% python3 -q
>>> import numpy as np
>>> np.set_printoptions(precision=1, suppress=True, linewidth=200, floatmode="fixed")
>>> E = np.diag(np.array([-2, -2, -1, 2, -2, 0, 0, 1, 2, -1, -2]))
>>> E
array([[-2,  0,  0,  0,  0,  0,  0,  0,  0,  0,  0],
       [ 0, -2,  0,  0,  0,  0,  0,  0,  0,  0,  0],
       [ 0,  0, -1,  0,  0,  0,  0,  0,  0,  0,  0],
       [ 0,  0,  0,  2,  0,  0,  0,  0,  0,  0,  0],
       [ 0,  0,  0,  0, -2,  0,  0,  0,  0,  0,  0],
       [ 0,  0,  0,  0,  0,  0,  0,  0,  0,  0,  0],
       [ 0,  0,  0,  0,  0,  0,  0,  0,  0,  0,  0],
       [ 0,  0,  0,  0,  0,  0,  0,  1,  0,  0,  0],
       [ 0,  0,  0,  0,  0,  0,  0,  0,  2,  0,  0],
       [ 0,  0,  0,  0,  0,  0,  0,  0,  0, -1,  0],
       [ 0,  0,  0,  0,  0,  0,  0,  0,  0,  0, -2]])
>>> E[:, 6] @ E[:, 8]
np.int64(0)
>>> E.T @ E
array([[4, 0, 0, 0, 0, 0, 0, 0, 0, 0, 0],
       [0, 4, 0, 0, 0, 0, 0, 0, 0, 0, 0],
       [0, 0, 1, 0, 0, 0, 0, 0, 0, 0, 0],
       [0, 0, 0, 4, 0, 0, 0, 0, 0, 0, 0],
       [0, 0, 0, 0, 4, 0, 0, 0, 0, 0, 0],
       [0, 0, 0, 0, 0, 0, 0, 0, 0, 0, 0],
       [0, 0, 0, 0, 0, 0, 0, 0, 0, 0, 0],
       [0, 0, 0, 0, 0, 0, 0, 1, 0, 0, 0],
       [0, 0, 0, 0, 0, 0, 0, 0, 4, 0, 0],
       [0, 0, 0, 0, 0, 0, 0, 0, 0, 1, 0],
       [0, 0, 0, 0, 0, 0, 0, 0, 0, 0, 4]])
>>> [round(float(x), 1) for x in np.linalg.svd(E, compute_uv=False)[:3]]
[2.0, 2.0, 2.0]
>>> np.linalg.cond(E) > 100
np.True_
>>> np.sort(np.linalg.eigvals(E))
array([-2.0, -2.0, -2.0, -2.0, -1.0, -1.0,  0.0,  0.0,  1.0,  2.0,  2.0])
>>> rk = np.linalg.matrix_rank(E)
>>> rk
np.int64(9)
>>> ns = np.linalg.svd(E)[2][rk:].T
>>> [int(np.linalg.matrix_rank(E[:i])) for i in range(1, len(E) + 1)]
[1, 2, 3, 4, 5, 5, 5, 6, 7, 8, 9]
>>> ev, V = np.linalg.eigh(E)
>>> vec = np.array([1, -4, -5, -1, 1, -1, -2, -3, -5, -2, 2])
>>> vec @ E @ vec
np.int64(-12)
>>> np.linalg.eigvalsh(E[1:, 1:])
array([-2.0, -2.0, -2.0, -1.0, -1.0,  0.0,  0.0,  1.0,  2.0,  2.0])
>>> V * np.maximum(ev, 0) @ V.T
array([[0.0, 0.0, 0.0, 0.0, 0.0, 0.0, 0.0, 0.0, 0.0, 0.0, 0.0],
       [0.0, 0.0, 0.0, 0.0, 0.0, 0.0, 0.0, 0.0, 0.0, 0.0, 0.0],
       [0.0, 0.0, 0.0, 0.0, 0.0, 0.0, 0.0, 0.0, 0.0, 0.0, 0.0],
       [0.0, 0.0, 0.0, 2.0, 0.0, 0.0, 0.0, 0.0, 0.0, 0.0, 0.0],
       [0.0, 0.0, 0.0, 0.0, 0.0, 0.0, 0.0, 0.0, 0.0, 0.0, 0.0],
       [0.0, 0.0, 0.0, 0.0, 0.0, 0.0, 0.0, 0.0, 0.0, 0.0, 0.0],
       [0.0, 0.0, 0.0, 0.0, 0.0, 0.0, 0.0, 0.0, 0.0, 0.0, 0.0],
       [0.0, 0.0, 0.0, 0.0, 0.0, 0.0, 0.0, 1.0, 0.0, 0.0, 0.0],
       [0.0, 0.0, 0.0, 0.0, 0.0, 0.0, 0.0, 0.0, 2.0, 0.0, 0.0],
       [0.0, 0.0, 0.0, 0.0, 0.0, 0.0, 0.0, 0.0, 0.0, 0.0, 0.0],
       [0.0, 0.0, 0.0, 0.0, 0.0, 0.0, 0.0, 0.0, 0.0, 0.0, 0.0]])
>>> V * np.abs(ev) @ V.T
array([[2.0, 0.0, 0.0, 0.0, 0.0, 0.0, 0.0, 0.0, 0.0, 0.0, 0.0],
       [0.0, 2.0, 0.0, 0.0, 0.0, 0.0, 0.0, 0.0, 0.0, 0.0, 0.0],
       [0.0, 0.0, 1.0, 0.0, 0.0, 0.0, 0.0, 0.0, 0.0, 0.0, 0.0],
       [0.0, 0.0, 0.0, 2.0, 0.0, 0.0, 0.0, 0.0, 0.0, 0.0, 0.0],
       [0.0, 0.0, 0.0, 0.0, 2.0, 0.0, 0.0, 0.0, 0.0, 0.0, 0.0],
       [0.0, 0.0, 0.0, 0.0, 0.0, 0.0, 0.0, 0.0, 0.0, 0.0, 0.0],
       [0.0, 0.0, 0.0, 0.0, 0.0, 0.0, 0.0, 0.0, 0.0, 0.0, 0.0],
       [0.0, 0.0, 0.0, 0.0, 0.0, 0.0, 0.0, 1.0, 0.0, 0.0, 0.0],
       [0.0, 0.0, 0.0, 0.0, 0.0, 0.0, 0.0, 0.0, 2.0, 0.0, 0.0],
       [0.0, 0.0, 0.0, 0.0, 0.0, 0.0, 0.0, 0.0, 0.0, 1.0, 0.0],
       [0.0, 0.0, 0.0, 0.0, 0.0, 0.0, 0.0, 0.0, 0.0, 0.0, 2.0]])
>>> data = np.array([[1.0, -3.0, -1.0, 2.0],
...     [-3.0, 5.0, -1.0, -2.0],
...     [-3.0, 7.0, 1.0, -4.0],
...     [-5.0, 9.0, -1.0, -4.0]])
>>> # rank 2
>>> rk = np.linalg.matrix_rank(data)
>>> rk
np.int64(2)
>>> ns = np.linalg.svd(data)[2][rk:].T
>>> np.round(ns @ ns.T, 1) + 0
array([[ 0.7,  0.3, -0.3,  0.0],
       [ 0.3,  0.3,  0.0,  0.3],
       [-0.3,  0.0,  0.3,  0.3],
       [ 0.0,  0.3,  0.3,  0.7]])
>>> np.linalg.matrix_rank(data.T @ data), np.linalg.matrix_rank(data @ data.T)
(np.int64(2), np.int64(2))
>>> np.round(data @ ns, 1) + 0
array([[0.0, 0.0],
       [0.0, 0.0],
       [0.0, 0.0],
       [0.0, 0.0]])
>>> X = np.load("block1.npy")
>>> X.round(1) + 0
array([[ 0.7,  0.0, -0.4,  0.0,  0.0, -0.1, -0.3,  0.0, -0.2, -0.3, -0.3, -0.3,  0.0, -0.1],
       [ 0.0,  1.0,  0.0,  0.0,  0.0,  0.0,  0.0,  0.0,  0.0,  0.0,  0.0,  0.0,  0.0,  0.0],
       [-0.4,  0.0,  0.5,  0.0,  0.0, -0.1, -0.4,  0.0, -0.2, -0.3, -0.3, -0.3,  0.0, -0.1],
       [ 0.0,  0.0,  0.0,  1.0,  0.0,  0.0,  0.0,  0.0,  0.0,  0.0,  0.0,  0.0,  0.0,  0.0],
       [ 0.0,  0.0,  0.0,  0.0,  1.0,  0.0,  0.0,  0.0,  0.0,  0.0,  0.0,  0.0,  0.0,  0.0],
       [-0.1,  0.0, -0.1,  0.0,  0.0,  1.0, -0.1,  0.0, -0.1, -0.1, -0.1, -0.1,  0.0,  0.0],
       [-0.3,  0.0, -0.4,  0.0,  0.0, -0.1,  0.7,  0.0, -0.2, -0.3, -0.3, -0.3,  0.0, -0.1],
       [ 0.0,  0.0,  0.0,  0.0,  0.0,  0.0,  0.0,  1.0,  0.0,  0.0,  0.0,  0.0,  0.0,  0.0],
       [-0.2,  0.0, -0.2,  0.0,  0.0, -0.1, -0.2,  0.0,  0.9, -0.1, -0.1, -0.1,  0.0, -0.1],
       [-0.3,  0.0, -0.3,  0.0,  0.0, -0.1, -0.3,  0.0, -0.1,  0.8, -0.2, -0.2,  0.0, -0.1],
       [-0.3,  0.0, -0.3,  0.0,  0.0, -0.1, -0.3,  0.0, -0.1, -0.2,  0.8, -0.2,  0.0, -0.1],
       [-0.3,  0.0, -0.3,  0.0,  0.0, -0.1, -0.3,  0.0, -0.1, -0.2, -0.2,  0.8,  0.0, -0.1],
       [ 0.0,  0.0,  0.0,  0.0,  0.0,  0.0,  0.0,  0.0,  0.0,  0.0,  0.0,  0.0,  1.0,  0.0],
       [-0.1,  0.0, -0.1,  0.0,  0.0,  0.0, -0.1,  0.0, -0.1, -0.1, -0.1, -0.1,  0.0,  1.0]])
>>> # symmetric, so the eigenvalues are real
>>> ev, V = np.linalg.eigh(X)
>>> vec = np.array([0, 3, 0, 3, 0, 2, 2, 2, 1, 3, 3, 0, 1, 0])
>>> round(np.abs(X).sum(axis=1).max(), 1), round(np.abs(ev).max(), 1)
(np.float64(3.0), np.float64(1.0))
>>> round(vec @ X @ vec / (vec @ vec), 1), round(ev[0], 1), round(ev[-1], 1)
(np.float64(0.5), np.float64(-1.0), np.float64(1.0))
>>> round(float(vec @ X @ vec), 1)
23.2
>>> ev, V = np.linalg.eigh(X)
>>> ev
array([-1.0,  1.0,  1.0,  1.0,  1.0,  1.0,  1.0,  1.0,  1.0,  1.0,  1.0,  1.0,  1.0,  1.0])
>>> (ev > 1e-8).sum(), (ev < -1e-8).sum()
(np.int64(13), np.int64(1))
>>> np.unique(ev.round(6) + 0, return_counts=True)[1]
array([ 1, 13])
>>> np.linalg.eigvalsh(X + -3 * np.eye(14))
array([-4.0, -2.0, -2.0, -2.0, -2.0, -2.0, -2.0, -2.0, -2.0, -2.0, -2.0, -2.0, -2.0, -2.0])
>>> np.linalg.eigvalsh(X @ X)
array([1.0, 1.0, 1.0, 1.0, 1.0, 1.0, 1.0, 1.0, 1.0, 1.0, 1.0, 1.0, 1.0, 1.0])
>>> round(X[:, 11] @ X[:, 0], 1)
np.float64(-0.0)
>>> np.linalg.svd(X, compute_uv=False)
array([1.0, 1.0, 1.0, 1.0, 1.0, 1.0, 1.0, 1.0, 1.0, 1.0, 1.0, 1.0, 1.0, 1.0])
>>> M = np.loadtxt("x.csv", delimiter=",")
>>> M
array([[ 1.0,  0.0,  0.0,  0.0,  0.0,  0.0,  0.0,  0.0,  0.0,  0.0,  0.0,  0.0,  0.0,  0.0,  0.0,  0.0],
       [ 0.0,  1.0,  0.0,  0.0,  0.0,  0.0,  0.0,  0.0,  0.0,  0.0,  0.0,  0.0,  0.0,  0.0,  0.0,  0.0],
       [ 0.0,  0.0,  1.0,  0.0,  0.0,  0.0,  0.0,  0.0,  0.0,  0.0,  0.0,  0.0,  0.0,  0.0,  0.0,  0.0],
       [ 0.0,  0.0,  0.0,  1.0,  0.0,  0.0,  0.0,  0.0,  0.0,  0.0,  0.0,  0.0,  0.0,  0.0,  0.0,  0.0],
       [ 0.0,  0.0,  0.0,  0.0,  1.0,  0.0,  0.0,  0.0,  0.0,  0.0,  0.0,  0.0,  0.0,  0.0,  0.0,  0.0],
       [ 0.0,  0.0,  0.0,  0.0,  0.0,  1.0,  0.0,  0.0,  0.0,  0.0,  0.0,  0.0,  0.0,  0.0,  0.0,  0.0],
       [ 0.0,  0.0,  0.0,  0.0,  0.0,  0.0,  1.0,  0.0,  0.0,  0.0,  0.0,  0.0,  0.0,  0.0,  0.0,  0.0],
       [ 0.0,  0.0,  0.0,  0.0,  0.0,  0.0,  0.0,  1.0,  0.0,  0.0,  0.0,  0.0,  0.0,  0.0,  0.0,  0.0],
       [ 0.0,  0.0,  0.0,  0.0,  0.0,  0.0,  0.0,  0.0,  1.0,  0.0,  0.0,  0.0,  0.0,  0.0,  0.0,  0.0],
       [ 0.0,  0.0,  0.0,  0.0,  0.0,  0.0,  0.0,  0.0,  0.0,  1.0,  0.0,  0.0,  0.0,  0.0,  0.0,  0.0],
       [ 0.0,  0.0,  0.0,  0.0,  0.0,  0.0,  0.0,  0.0,  0.0,  0.0,  0.5,  0.0, -0.9,  0.0,  0.0,  0.0],
       [ 0.0,  0.0,  0.0,  0.0,  0.0,  0.0,  0.0,  0.0,  0.0,  0.0,  0.0,  1.0,  0.0,  0.0,  0.0,  0.0],
       [ 0.0,  0.0,  0.0,  0.0,  0.0,  0.0,  0.0,  0.0,  0.0,  0.0,  0.9,  0.0,  0.5,  0.0,  0.0,  0.0],
       [ 0.0,  0.0,  0.0,  0.0,  0.0,  0.0,  0.0,  0.0,  0.0,  0.0,  0.0,  0.0,  0.0,  1.0,  0.0,  0.0],
       [ 0.0,  0.0,  0.0,  0.0,  0.0,  0.0,  0.0,  0.0,  0.0,  0.0,  0.0,  0.0,  0.0,  0.0,  1.0,  0.0],
       [ 0.0,  0.0,  0.0,  0.0,  0.0,  0.0,  0.0,  0.0,  0.0,  0.0,  0.0,  0.0,  0.0,  0.0,  0.0,  1.0]])
>>> # 15 blocks once reordered
>>> vec = np.array([2, -5, -9, 2, 8, 6, 4, -7, -6, -8, -6, 7, -5, 4, -6, -2])
>>> M @ np.eye(16)[7]
array([0.0, 0.0, 0.0, 0.0, 0.0, 0.0, 0.0, 1.0, 0.0, 0.0, 0.0, 0.0, 0.0, 0.0, 0.0, 0.0])
>>> M @ vec
array([ 2.0, -5.0, -9.0,  2.0,  8.0,  6.0,  4.0, -7.0, -6.0, -8.0,  1.3,  7.0, -7.7,  4.0, -6.0, -2.0])
>>> M @ (2 * vec)
array([  4.0, -10.0, -18.0,   4.0,  16.0,  12.0,   8.0, -14.0, -12.0, -16.0,   2.7,  14.0, -15.4,   8.0, -12.0,  -4.0])
>>> (M @ vec).argmax()
np.int64(4)
>>> K = np.load("arr.npy")
>>> K
array([[ 311,    8,   48,  169,  111,   86,  -44, -211,    9,  -72],
       [   8,  391,    2,  -74, -156,  -48,  -87,   37,  267,  175],
       [  48,    2,  297,   -6,  104,  172,  184, -146,  -44,   34],
       [ 169,  -74,   -6,  451,  219,   11, -137,  -54,   23,  -32],
       [ 111, -156,  104,  219,  395,   32,   83, -130,   54,   28],
       [  86,  -48,  172,   11,   32,  315,   61, -124, -189,  -94],
       [ -44,  -87,  184, -137,   83,   61,  377,  -37,   28,  -35],
       [-211,   37, -146,  -54, -130, -124,  -37,  374,  100,  -26],
       [   9,  267,  -44,   23,   54, -189,   28,  100,  485,  217],
       [ -72,  175,   34,  -32,   28,  -94,  -35,  -26,  217,  240]])
>>> vec = np.array([4, 9, 8, 4, 9, 6, 2, 3, 1, 2, 0, 1, 0, 0])
>>> np.sign((X @ vec).round(6))
array([-1.0,  1.0, -1.0,  1.0,  1.0,  1.0, -1.0,  1.0, -1.0, -1.0, -1.0, -1.0, -1.0, -1.0])
>>> (X * vec).sum(axis=1)
array([-3.9,  8.1, -1.7,  3.1,  8.1,  3.4, -5.9,  2.1, -3.4, -4.2, -6.2, -5.2, -0.9, -2.6])
>>> np.linalg.norm(X @ vec) <= np.linalg.norm(X, 2) * np.linalg.norm(vec) + 1e-9
np.True_
